% python3 -q
>>> import numpy as np
>>> from numpy import linalg as LA
>>> np.set_printoptions(precision=2, suppress=True, linewidth=120)
>>> rnd = lambda a: np.round(a, 2) + 0
>>> W0 = np.loadtxt("test15.csv", delimiter=",")
>>> print(W0)
[[1. 0. 0.]
 [0. 1. 0.]
 [3. 2. 1.]]
>>> rng = np.random.default_rng(946752)
>>> out = W0 + rng.integers(-2, 3, (3, 1)) @ rng.integers(-2, 3, (1, 3))
>>> print(out)
[[ 3. -4.  0.]
 [-2.  5.  0.]
 [ 2.  4.  1.]]
>>> print(np.abs(out - W0).sum(axis=1))
[6. 6. 3.]
>>> print(rnd(LA.svd(out - W0, compute_uv=False)))
[6.71 0.   0.  ]
>>> out = np.array([[-2.9, 2.1], [0.3, -1.6], [-1.2, -0.8]])
>>> C = np.array([[0.2, -0.5, 0.9, -1.3, 0.4], [1.5, -1.5, -0.5, -0.3, -1.3]])
>>> J = out @ C
>>> print(rnd(J))
[[ 2.57 -1.7  -3.66  3.14 -3.89]
 [-2.34  2.25  1.07  0.09  2.2 ]
 [-1.44  1.8  -0.68  1.8   0.56]]
>>> print(rnd(LA.norm(J[0] - J[1])))
10.42
>>> print(rnd(LA.norm(J) ** 2 / LA.norm(J, 2) ** 2))
1.24
>>> print(rnd(LA.norm(J, 1)), rnd(LA.norm(J, np.inf)))
6.65 14.96
>>> rank = LA.matrix_rank(J)
>>> print(rank)
2
>>> ns = LA.svd(J)[2][rank:].T
>>> print([int(LA.matrix_rank(np.delete(J, i, axis=0))) for i in range(3)])
[2, 2, 2]
>>> print(rnd(J @ ns))
[[0. 0. 0.]
 [0. 0. 0.]
 [0. 0. 0.]]
>>> print(np.allclose(J[:-1].T @ LA.lstsq(J[:-1].T, J[-1])[0], J[-1]))
True
>>> print(LA.lstsq(J[:-1].T, J[-1])[2])
2
>>> print(np.unravel_index(np.abs(J).argmax(), J.shape))
(np.int64(0), np.int64(4))
>>> print(J.sum(axis=1))
[-3.54  3.27  2.04]
>>> LA.rank(J)
Traceback (most recent call last):
  File "<python-input-27>", line 1, in <module>
    LA.rank(J)
    ^^^^^^^
AttributeError: module 'numpy.linalg' has no attribute 'rank'
>>> J[3]
Traceback (most recent call last):
  File "<python-input-28>", line 1, in <module>
    J[3]
    ~^^^
IndexError: index 3 is out of bounds for axis 0 with size 3
>>> print(rnd(LA.svd(J, compute_uv=False)))
[7.72 3.76 0.  ]
>>> print(rnd(J.sum(axis=0)))
[-1.21  2.35 -3.27  5.03 -1.13]
>>> print(rnd(np.diff(J, axis=0)))
[[-4.91  3.95  4.73 -3.05  6.09]
 [ 0.9  -0.45 -1.75  1.71 -1.64]]
>>> print(rnd(J.mean(axis=0)))
[-0.4   0.78 -1.09  1.68 -0.38]
>>> print(rnd(J - J[0]))
[[ 0.    0.    0.    0.    0.  ]
 [-4.91  3.95  4.73 -3.05  6.09]
 [-4.01  3.5   2.98 -1.34  4.45]]
>>> print(np.count_nonzero(J))
15
>>> U, sv, VT = LA.svd(J)
>>> vecs = VT[:(sv > 1e-8).sum()]
>>> vec = J[0] + -1 * J[1] + rng.integers(2) * np.eye(5)[3]
>>> print(rnd(vec))
[ 4.91 -3.95 -4.73  4.05 -6.09]
>>> print(rnd(vecs.T @ vecs))
[[ 0.35 -0.36 -0.09 -0.11 -0.28]
 [-0.36  0.4  -0.01  0.24  0.23]
 [-0.09 -0.01  0.34 -0.39  0.26]
 [-0.11  0.24 -0.39  0.57 -0.16]
 [-0.28  0.23  0.26 -0.16  0.34]]
>>> print(LA.matrix_rank(np.vstack([J, vec])))
3
>>> print(np.allclose(vecs.T @ vecs @ vec, vec))
False
>>> K = np.loadtxt("a.csv", delimiter=",")
>>> print(K)
[[ -4.72  -2.74   4.07   0.51   6.03]
 [  0.71   1.29  -0.41   6.53   2.1 ]
 [ -0.27   2.75  -3.38   7.06   4.48]
 [ -4.78  -0.64   1.72  11.3   -3.06]
 [ -3.36   0.04  -0.35   1.58   8.44]
 [ -0.39   3.84  -3.22   7.53  -0.14]
 [ -5.42   1.78  -0.65   8.3   -2.79]
 [ -0.22  -1.14   1.21   6.9    5.34]
 [  1.05  -0.9   -0.24   7.21   8.8 ]
 [ -2.6    3.13  -2.16  12.1   -5.05]
 [ -6.04  -4.67   6.05   8.77   0.28]
 [ -0.39   5.19  -6.36   1.25   8.75]
 [ -2.33   2.11   0.07  18.48 -12.53]
 [ -5.18  -0.46   1.77   5.93   0.15]
 [  0.77   9.04  -9.48   9.27  -1.64]
 [ -6.41   0.04   3.06  14.17 -12.02]
 [  0.73   6.15  -6.55   5.22   3.38]
 [ -2.79   0.21   0.15   6.23   3.06]
 [ -8.09  -4.57   6.24   4.15   2.17]]
>>> C2 = np.cov(K, rowvar=False)
>>> print(C2.shape)
(5, 5)
>>> print(rnd(np.corrcoef(K[:, 4], K[:, 0])[0, 1]))
0.35
